% ipython --no-banner

In [1]: import numpy as np

In [2]: import numpy.linalg as la

In [3]: np.set_printoptions(precision=2, suppress=True, linewidth=120, sign=" ")

In [4]: A = np.load("mat.npy")

In [5]: A
Out[5]: 
array([[ 0.99,  0.06,  0.1 ],
       [ 0.06,  0.75, -0.43],
       [ 0.1 , -0.43,  0.26]])

In [6]: W = np.array([[-9, -3, 2, 2], [0, -4, -3, -6], [6, 0, -5, 0]])

In [7]: b = np.array([0, 2, 1, 0])

In [8]: H = np.maximum(A @ W + b, 0)

In [9]: la.matrix_rank(H)
Out[9]: np.int64(3)

In [10]: (H > 0).astype(int)
Out[10]: 
array([[ 0,  0,  1,  1],
       [ 0,  0,  1,  0],
       [ 1,  1,  1,  1]])

In [11]: Z = np.array([[1, -1, -2], [-3, 2, 1], [3, -1, -1], [0, 2, 3]])

In [12]: (H @ Z).round(6).argmax(axis=1)
Out[12]: array([ 0,  0,  1])

In [13]: W @ Z
Out[13]: 
array([[  6,   5,  19],
       [  3, -17, -19],
       [ -9,  -1,  -7]])

In [14]: np.allclose(A[:-1].T @ la.lstsq(A[:-1].T, A[-1])[0], A[-1])
Out[14]: True

In [15]: np.unique(A.round(6), axis=0).shape
Out[15]: (3, 3)

In [16]: rng = np.random.default_rng(7326)

In [17]: z = rng.permutation(3)

In [18]: z
Out[18]: array([ 0,  2,  1])

In [19]: other = A[z][:, z]

In [20]: np.round(np.sort(np.abs(la.eigvals(other))), 2) + 0
Out[20]: array([ 0.,  1.,  1.])

In [21]: K = np.array([[8, 0, 16, 5, 0, 10],
    ...:     [8, 16, 0, 5, 10, 0],
    ...:     [16, 8, 8, 10, 5, 5],
    ...:     [-7, 0, -14, -3, 0, -6],
    ...:     [-7, -14, 0, -3, -6, 0],
    ...:     [-14, -7, -7, -6, -3, -3]])

In [22]: gram = K.T @ K

In [23]: la.svd(K, compute_uv=False) ** 2
Out[23]: array([ 1703.91,   584.69,    50.16,     9.65,     3.31,     0.28])

In [24]: la.eigvalsh(gram)[::-1]
Out[24]: array([ 1703.91,   584.69,    50.16,     9.65,     3.31,     0.28])

In [25]: E = np.load("dump.npy")

In [26]: E
Out[26]: 
array([[ 1. ,  0. ,  0. ],
       [ 0.5,  0.5,  0. ],
       [ 0.5,  0. ,  0.5]])

In [27]: u = np.array([1, 3, 1])

In [28]: other = E + np.outer(u, np.eye(3)[0])

In [29]: la.matrix_rank(other - E)
Out[29]: np.int64(1)

In [30]: other = E / la.norm(E, axis=1, keepdims=True)

In [31]: gram = other @ other.T

In [32]: np.argwhere(np.triu(np.abs(gram) > 0.95, 1))
Out[32]: array([], shape=(0, 2), dtype=int64)

In [33]: gram[2]
Out[33]: array([ 0.71,  0.5 ,  1.  ])

In [34]: la.norm(other, axis=1)
Out[34]: array([ 1.,  1.,  1.])

In [35]: np.round(la.eigvals(E).sum().real, 2)
Out[35]: np.float64(2.0)

In [36]: la.eigvals(E)
Out[36]: array([ 0.5,  0.5,  1. ])

In [37]: round(la.det(E.T), 2)
Out[37]: np.float64(0.25)

In [38]: np.einsum("ij,ji->", E, E)
Out[38]: np.float64(1.5)

In [39]: np.kron(np.eye(2, dtype=int), E)
Out[39]: 
array([[ 1. ,  0. ,  0. ,  0. ,  0. ,  0. ],
       [ 0.5,  0.5,  0. ,  0. ,  0. ,  0. ],
       [ 0.5,  0. ,  0.5,  0. ,  0. ,  0. ],
       [ 0. ,  0. ,  0. ,  1. ,  0. ,  0. ],
       [ 0. ,  0. ,  0. ,  0.5,  0.5,  0. ],
       [ 0. ,  0. ,  0. ,  0.5,  0. ,  0.5]])

In [40]: np.poly(E)
Out[40]: array([ 1.  , -2.  ,  1.25, -0.25])

In [41]: np.einsum("ii->", E)
Out[41]: np.float64(2.0)
